% python3 -q
>>> import numpy as np
>>> from numpy import linalg as LA
>>> np.set_printoptions(precision=3, suppress=True, linewidth=100)
>>> sig = 3 * 0.9 ** np.arange(9)
>>> Q, _ = LA.qr(np.array([[0.5, 0.6, 1.7, -1.6, -2.9, -2.3, 0.4, 1.6, -0.9],
...     [-1.6, -0.2, -0.2, -0.1, 2.3, -0.9, 1.4, -0.4, -0.3],
...     [0.1, -2.5, -0.9, 0.8, -1.1, -0.9, 1.0, -2.3, 0.1],
...     [1.1, -1.9, 0.3, -1.3, 0.8, -0.9, -1.5, 0.2, 0.1],
...     [1.8, -0.5, -1.5, 0.2, 1.8, -0.9, 1.2, 0.3, 0.3],
...     [-2.4, -0.1, 0.3, 0.6, 1.7, -0.7, 1.1, 1.5, 1.0],
...     [0.8, -3.0, -1.4, -1.5, -0.2, 0.5, 0.6, -0.1, -1.5],
...     [-0.8, -0.6, 0.6, -1.3, -0.8, -1.6, -0.8, -0.9, -1.3],
...     [0.7, -0.2, 0.1, 1.5, -1.6, 1.3, -1.5, 0.5, 0.9]]))
>>> rng = np.random.default_rng(6996)
>>> A = rng.normal(size=(33, 9)) * sig @ Q
>>> A
array([[-1.465, -2.095, -2.762, -3.838, -3.325, -0.861,  2.503,  6.573,  0.804],
       [-1.485,  1.515,  1.464,  0.89 ,  1.306,  4.01 , -1.474, -1.295, -0.328],
       [ 2.101,  2.099, -2.838,  0.82 ,  0.23 , -0.158, -0.874, -0.586,  2.603],
       [ 1.483, -2.438, -1.567,  0.11 ,  2.346, -3.739, -2.173, -0.654,  3.54 ],
       [ 1.006, -1.348, -5.732,  1.985,  0.249,  0.232,  2.575,  0.369,  2.425],
       [-0.72 ,  1.854,  0.582,  0.649, -0.038, -0.975, -0.941, -0.621, -0.548],
       [-1.511,  1.109,  0.615, -1.115,  3.002, -2.466,  0.106, -0.187,  0.146],
       [ 1.715, -7.005, -1.362, -1.885, -2.097,  2.039,  0.187,  1.787, -1.19 ],
       [-2.654,  2.1  , -1.729, -2.193,  2.337, -1.734, -1.749, -0.306, -3.596],
       [ 2.115, -0.346, -5.322, -1.006, -0.724,  1.279,  1.991,  0.251, -4.627],
       [ 0.506,  1.221, -0.973, -0.14 ,  0.943, -0.038,  0.608, -1.811, -0.565],
       [-2.424,  2.076,  0.349,  0.31 ,  1.336, -3.258,  2.182,  2.83 ,  3.688],
       [ 2.339, -1.101, -0.347, -0.105,  0.589,  0.523, -1.977,  2.098, -0.728],
       [ 5.268,  2.265, -0.553,  2.226, -1.252,  2.8  ,  1.96 ,  0.431,  2.22 ],
       [ 3.254, -0.908,  3.198, -0.618, -1.064,  0.466, -3.356, -2.566,  2.547],
       [-1.507,  2.062,  2.708,  2.188, -2.531, -0.388, -0.019, -4.401,  1.403],
       [ 0.196,  1.709,  0.537, -1.495,  0.516,  0.695,  0.28 ,  3.043, -1.062],
       [ 0.754,  1.741, -2.484, -0.854, -1.129,  1.337, -2.091, -1.056,  1.36 ],
       [-1.692, -1.297,  2.009, -0.824,  0.835, -1.173, -1.768, -1.947, -2.337],
       [ 0.937,  0.992,  0.595, -0.764, -0.276, -1.249,  1.972, -1.786, -0.794],
       [ 0.409, -2.694,  3.176, -1.541, -1.366, -0.482,  0.249,  4.167,  2.851],
       [ 2.054,  1.471, -6.952, -0.468,  0.79 ,  0.735,  4.078, -1.117, -0.063],
       [ 0.957, -0.343, -1.415, -1.596,  0.42 ,  0.637, -0.29 , -1.841, -1.197],
       [-1.359,  1.96 , -0.299,  0.508, -1.035, -0.536,  0.062, -1.362, -0.418],
       [ 0.082,  1.525, -0.776, -2.062, -2.273,  1.398,  0.667, -1.837,  0.047],
       [-1.115, -2.957, -1.912,  1.393, -2.851,  0.782,  2.303, -0.091, -1.328],
       [ 2.433, -0.142, -5.485, -3.907,  0.989,  2.327,  3.55 , -0.913, -0.428],
       [-1.336, -1.271, -0.445,  2.337,  2.236,  2.966, -0.041,  0.682,  1.763],
       [-1.1  ,  2.614,  1.226, -0.354, -2.105,  1.356, -1.497,  2.047, -1.304],
       [-2.807, -4.446,  1.005,  0.48 , -4.806, -0.679, -1.262,  0.571,  2.105],
       [-1.302, -1.243, -1.904, -3.056,  2.236,  0.302, -0.787, -2.144, -1.826],
       [ 1.649,  3.367, -4.797,  1.428,  1.694,  2.347, -0.55 , -0.568,  0.082],
       [ 1.55 , -1.804,  0.946, -0.895, -0.238,  3.62 ,  4.1  , -2.642,  1.349]])
>>> blk = np.stack([A, 3 * A, A[::-1]])
>>> np.einsum("bij,cij->bc", blk, blk)
array([[ 1242.591,  3727.774,    78.291],
       [ 3727.774, 11183.322,   234.872],
       [   78.291,   234.872,  1242.591]])
>>> (blk @ A.T).shape
(3, 33, 33)
>>> LA.matrix_rank(blk.reshape(3, -1))
np.int64(2)
>>> W = np.array([[1, 0, 2, 0, 2],
...     [2, 1, 1, 0, 2],
...     [2, 0, 0, 1, 2],
...     [0, 0, 1, 0, 0],
...     [2, 1, 2, 1, 0],
...     [0, 0, 2, 0, 1],
...     [0, 1, 2, 1, 0],
...     [2, 2, 0, 1, 2],
...     [1, 1, 1, 0, 0]])
>>> b = np.array([0, 0, 0, 2, 2])
>>> hid = np.maximum(A @ W + b, 0)
>>> (hid > 0).mean(axis=0)
array([0.424, 0.424, 0.485, 0.545, 0.515])
>>> LA.matrix_rank(hid)
np.int64(5)
>>> W2 = np.array([[4, 3, 0], [-2, -5, 3], [-4, -1, -5], [-3, 1, -4], [-4, -5, -4]])
>>> (hid @ W2).round(6).argmax(axis=1)
array([2, 1, 1, 0, 1, 0, 1, 1, 1, 1, 1, 2, 0, 1, 0, 0, 0, 0, 1, 1, 0, 1, 1, 0, 0, 0, 1, 1, 0, 0, 0,
       1, 1])
